$ ipython --no-banner

In [1]: import numpy as np

In [2]: np.set_printoptions(precision=4, suppress=True, linewidth=200)

In [3]: arr = np.minimum.outer(np.arange(1, 5), np.arange(1, 5)) * -2

In [4]: arr
Out[4]: 
array([[-2, -2, -2, -2],
       [-2, -4, -4, -4],
       [-2, -4, -6, -6],
       [-2, -4, -6, -8]])

In [5]: round(np.linalg.norm(arr, 2), 4)
Out[5]: np.float64(16.5817)

In [6]: round(np.linalg.norm(arr, "nuc"), 4)
Out[6]: np.float64(20.0)

In [7]: np.round(np.linalg.norm(arr[2] - arr[0]), 4)
Out[7]: np.float64(6.0)

In [8]: np.linalg.norm(arr, axis=1)
Out[8]: array([ 4.    ,  7.2111,  9.5917, 10.9545])

In [9]: round(float(np.linalg.norm(arr[2], 1)), 4), round(float(np.linalg.norm(arr[2], np.inf)), 4)
Out[9]: (18.0, 6.0)

In [10]: w, V = np.linalg.eigh(arr)

In [11]: V @ np.diag(w) @ V.T
Out[11]: 
array([[-2., -2., -2., -2.],
       [-2., -4., -4., -4.],
       [-2., -4., -6., -6.],
       [-2., -4., -6., -8.]])

In [12]: np.linalg.eigvalsh(arr @ arr)
Out[12]: array([  0.3206,   0.726 ,   4.    , 274.9534])

In [13]: w.sum(), np.trace(arr)
Out[13]: (np.float64(-20.0), np.int64(-20))

In [14]: A2 = np.linalg.inv(arr)

In [15]: round(np.linalg.det(arr) * np.linalg.det(A2), 4)
Out[15]: np.float64(1.0)

In [16]: np.round(np.linalg.slogdet(arr)[0], 4)
Out[16]: np.float64(1.0)

In [17]: np.linalg.inv(A2)
Out[17]: 
array([[-2., -2., -2., -2.],
       [-2., -4., -4., -4.],
       [-2., -4., -6., -6.],
       [-2., -4., -6., -8.]])

In [18]: np.allclose(A2, arr.T)
Out[18]: False

In [19]: (np.abs(A2) > 1e-9).astype(int)
Out[19]: 
array([[1, 1, 0, 0],
       [1, 1, 1, 0],
       [0, 1, 1, 1],
       [0, 0, 1, 1]])

In [20]: vec = np.array([-2, 3, 2, 0])

In [21]: rhs = arr @ vec

In [22]: c, lr = np.zeros(4), 1 / np.linalg.norm(arr, 2) ** 2

In [23]: for i in range(10):
    ...:     c -= lr * arr.T @ (arr @ c - rhs)
    ...:     if i % 2 == 0: print(i, round(np.linalg.norm(arr @ c - rhs), 4))
    ...: 
0 3.0599
2 3.0347
4 3.0102
6 2.9862
8 2.9629

In [24]: print(round(float(np.linalg.cond(arr)), 4))
29.2841

In [25]: c
Out[25]: array([0.4356, 0.9272, 1.1819, 1.2265])

In [26]: M = np.load("run15.npy")

In [27]: M
Out[27]: 
array([[9, 0, 6],
       [0, 0, 0],
       [6, 0, 4]])

In [28]: w, V = np.linalg.eigh(M)

In [29]: V @ np.diag(w) @ V.T
Out[29]: 
array([[9., 0., 6.],
       [0., 0., 0.],
       [6., 0., 4.]])

In [30]: w
Out[30]: array([ 0.,  0., 13.])

In [31]: np.unique(w.round(6) + 0, return_counts=True)[1]
Out[31]: array([2, 1])

In [32]: np.round(V.T @ V, 4) + 0
Out[32]: 
array([[1., 0., 0.],
       [0., 1., 0.],
       [0., 0., 1.]])

In [33]: print(np.round(np.linalg.svd(M, compute_uv=False), 4) + 0)
[13.  0.  0.]

In [34]: (w > 1e-8).sum(), (w < -1e-8).sum()
Out[34]: (np.int64(1), np.int64(0))
